$ python3 -q
>>> import numpy as np
>>> np.set_printoptions(precision=2, suppress=True, linewidth=140, sign=" ")
>>> def tidy(a):
...     return np.round(a, 2) + 0
... 
>>> C = np.array([[0, 7, 5, 8, -5, 3, 5, -7, 9, -3, -1, 0],
...     [9, -7, -3, 4, -7, -8, 1, -7, 2, -5, -1, 0],
...     [2, 1, 0, 2, -6, 5, 9, -3, -2, -2, -3, 5]])
>>> J = np.repeat(C, 21 // 3, axis=0)
>>> rng = np.random.default_rng(70)
>>> J = J + 0.02 * rng.normal(size=J.shape)
>>> print(tidy(J))
[[ 0.    6.98  5.02  7.99 -4.97  2.97  5.01 -7.    9.01 -3.02 -0.99  0.03]
 [-0.02  6.99  5.02  7.99 -4.97  2.99  4.99 -6.98  9.   -2.98 -0.98 -0.02]
 [ 0.03  7.01  5.02  8.01 -5.03  2.99  5.02 -7.02  8.97 -3.   -0.99  0.03]
 [ 0.01  7.    5.01  8.   -5.    3.03  4.99 -6.99  8.97 -3.01 -1.    0.02]
 [ 0.01  6.99  5.01  7.98 -4.97  2.98  5.   -6.98  8.97 -3.01 -0.99  0.04]
 [-0.02  7.02  4.98  8.02 -5.    2.97  4.99 -7.    8.98 -3.03 -0.97  0.  ]
 [-0.03  6.98  5.01  7.98 -4.98  3.01  4.99 -7.02  8.98 -3.01 -1.   -0.02]
 [ 9.04 -7.   -2.97  4.02 -6.95 -8.01  1.01 -7.    1.99 -4.98 -0.98 -0.01]
 [ 9.01 -7.03 -2.98  3.99 -7.01 -7.97  0.99 -6.99  2.02 -5.   -1.   -0.01]
 [ 9.   -6.98 -3.    3.97 -7.02 -7.98  0.97 -6.99  2.   -4.98 -0.98  0.01]
 [ 8.99 -7.03 -2.98  3.99 -7.01 -7.99  1.   -7.02  2.04 -4.98 -1.03 -0.02]
 [ 8.97 -7.01 -2.99  3.97 -6.96 -8.    1.01 -7.    1.99 -5.01 -1.    0.03]
 [ 9.02 -6.98 -3.04  3.98 -6.97 -8.01  1.   -6.99  2.02 -4.99 -0.97 -0.02]
 [ 9.01 -7.02 -2.99  3.99 -7.02 -8.01  1.   -7.01  1.99 -4.98 -1.03  0.02]
 [ 2.    1.01 -0.02  1.99 -5.97  5.05  9.01 -3.   -1.98 -2.02 -2.96  5.01]
 [ 2.02  0.99  0.    2.   -5.98  4.98  9.03 -2.98 -2.03 -2.02 -2.97  5.01]
 [ 2.02  1.    0.01  1.99 -5.98  5.    9.03 -3.02 -2.02 -1.97 -2.99  5.01]
 [ 1.98  1.02  0.    1.99 -6.01  5.    9.   -2.99 -2.01 -1.98 -3.01  5.  ]
 [ 1.99  1.04  0.02  1.97 -5.97  5.01  8.99 -3.03 -1.96 -1.96 -2.99  5.03]
 [ 1.99  0.99  0.    2.   -6.01  4.99  9.02 -3.05 -2.01 -1.99 -2.99  5.01]
 [ 2.    1.02 -0.02  2.01 -6.02  4.94  9.03 -3.01 -1.98 -2.02 -3.01  5.03]]
>>> Uu, sig, Vh = np.linalg.svd(J)
>>> print(np.argmax(sig[:-1] / (sig[1:] + 1e-6)) + 1)
3
>>> print(tidy(sig))
[ 57.57  44.84  29.7    0.12   0.1    0.1    0.09   0.08   0.07   0.06   0.03   0.02]
>>> B = Uu[:, :3] @ np.diag(sig[:3]) @ Vh[:3]
>>> print(tidy(np.abs(J - B).max()))
0.04
>>> print(tidy(np.linalg.norm(J - B, 2)), tidy(sig[3]))
0.12 0.12
>>> print(np.linalg.matrix_rank(B))
3
>>> print(tidy(np.linalg.norm(J - B) / np.linalg.norm(J)))
0.0
>>> W0 = np.loadtxt("test1.csv", delimiter=",")
>>> print(W0)
[[ 1.    0.99  1.    1.   -0.28 -0.97  1.  ]
 [-0.75 -0.99  0.99  1.    0.93 -0.97  0.82]
 [-1.   -1.    0.22  0.9   0.85 -0.79 -0.96]
 [ 0.77  0.98 -0.79 -0.99 -0.33  0.75 -0.14]
 [ 0.92  1.    0.49  0.63  0.99 -0.04  0.91]
 [ 0.99  1.    0.78  0.93  0.85 -0.24  0.97]
 [-0.9  -1.    0.91  1.   -0.14 -0.89  0.08]
 [ 0.5   0.94 -0.94 -1.   -0.82  0.87 -0.68]
 [ 0.9   0.97  0.84  0.98  0.95 -0.52  0.93]
 [ 0.44  0.88 -0.82 -0.99 -0.61  0.73 -0.46]
 [ 0.97  0.95  0.54  0.71 -0.2  -0.06  0.85]
 [ 0.54  0.17 -0.08 -0.27 -0.73  0.16  0.1 ]
 [-0.93 -0.59  0.56  0.93  0.99 -0.63  0.  ]
 [ 1.    1.   -0.73 -0.99  0.8   0.9   0.94]
 [ 0.99  0.92 -0.41 -0.9  -1.    0.68  0.54]
 [ 0.99  1.   -0.39 -0.9   0.82  0.69  0.87]
 [ 0.99 -0.32  1.    1.   -0.54 -0.94  0.99]
 [ 1.    1.   -0.01 -0.66  1.    0.6   0.97]
 [-0.65 -0.96  0.94  1.    0.87 -0.88  0.64]
 [ 0.94  1.    0.32  0.29  0.96  0.12  0.87]
 [-0.37 -0.8   0.22  0.51 -0.41 -0.24 -0.14]
 [ 1.    1.   -0.09 -0.8   0.97  0.71  0.98]
 [ 0.99  1.   -0.35 -0.88  0.65  0.66  0.85]
 [-1.   -0.71 -0.75 -0.9   0.99  0.17 -0.91]
 [-0.39  0.54 -0.95 -1.   -0.85  0.85 -0.88]
 [ 0.8   0.99 -0.92 -1.   -0.66  0.88 -0.43]
 [ 1.    1.    0.96  0.99  0.98 -0.22  1.  ]
 [-0.21  0.94 -0.96 -1.   -0.18  0.87 -0.81]
 [ 0.84  1.   -0.83 -0.99  1.    0.82  0.49]
 [ 0.02  0.98 -0.25 -0.54  0.99  0.23  0.27]
 [ 1.    1.    0.34  0.    0.56  0.4   0.96]
 [-1.   -1.    0.43  0.93 -0.93 -0.74 -0.91]
 [-0.41  0.92 -0.94 -1.    0.17  0.84 -0.81]
 [ 0.89  0.9  -0.3  -0.74 -0.75  0.45  0.35]
 [ 0.96  0.99  0.86  0.98  0.98 -0.49  0.96]
 [-0.99 -1.   -0.94 -1.   -1.    0.64 -0.99]
 [-0.12 -0.52  0.54  0.87  0.34 -0.43  0.31]
 [ 0.99  0.99  0.88  0.98  0.79 -0.45  0.97]
 [-0.95 -1.    0.08  0.54 -0.96 -0.41 -0.82]
 [ 0.95  0.98  0.84  0.97  0.88 -0.46  0.94]
 [-0.85  0.56  0.24  0.62  1.   -0.35  0.06]
 [-1.   -1.    0.06  0.68 -0.99 -0.58 -0.95]
 [ 1.    1.    0.99  1.    0.77 -0.81  1.  ]
 [ 0.95  0.86  0.99  1.    0.97 -0.89  0.99]
 [ 0.85  0.99  0.59  0.81  0.99 -0.22  0.88]
 [-1.   -1.   -0.92 -0.98 -0.99  0.16 -1.  ]]
>>> G = np.cov(W0, rowvar=False)
>>> print(tidy(np.linalg.eigvalsh(G)[::-1]))
[ 1.97  1.71  0.41  0.14  0.03  0.02  0.01]
>>> print(tidy(np.corrcoef(W0.T)))
[[ 1.    0.85  0.17 -0.05  0.28  0.24  0.77]
 [ 0.85  1.   -0.09 -0.26  0.32  0.46  0.54]
 [ 0.17 -0.09  1.    0.95  0.42 -0.88  0.62]
 [-0.05 -0.26  0.95  1.    0.31 -0.94  0.38]
 [ 0.28  0.32  0.42  0.31  1.   -0.21  0.61]
 [ 0.24  0.46 -0.88 -0.94 -0.21  1.   -0.23]
 [ 0.77  0.54  0.62  0.38  0.61 -0.23  1.  ]]
>>> print(np.argsort(-W0.std(axis=0).round(6), kind="stable"))
[ 3  1  0  4  6  2  5]
>>> print(np.argwhere(np.triu(np.abs(np.corrcoef(W0.T)) > 0.8, 1)))
[[ 0  1]
 [ 2  3]
 [ 2  5]
 [ 3  5]]
>>> print(G.shape)
(7, 7)
>>> print(tidy(np.median(W0, axis=0)))
[ 0.82  0.94  0.22  0.52  0.71 -0.05  0.52]
>>> print(tidy(W0.std(axis=0)))
[ 0.82  0.84  0.7   0.87  0.78  0.64  0.75]
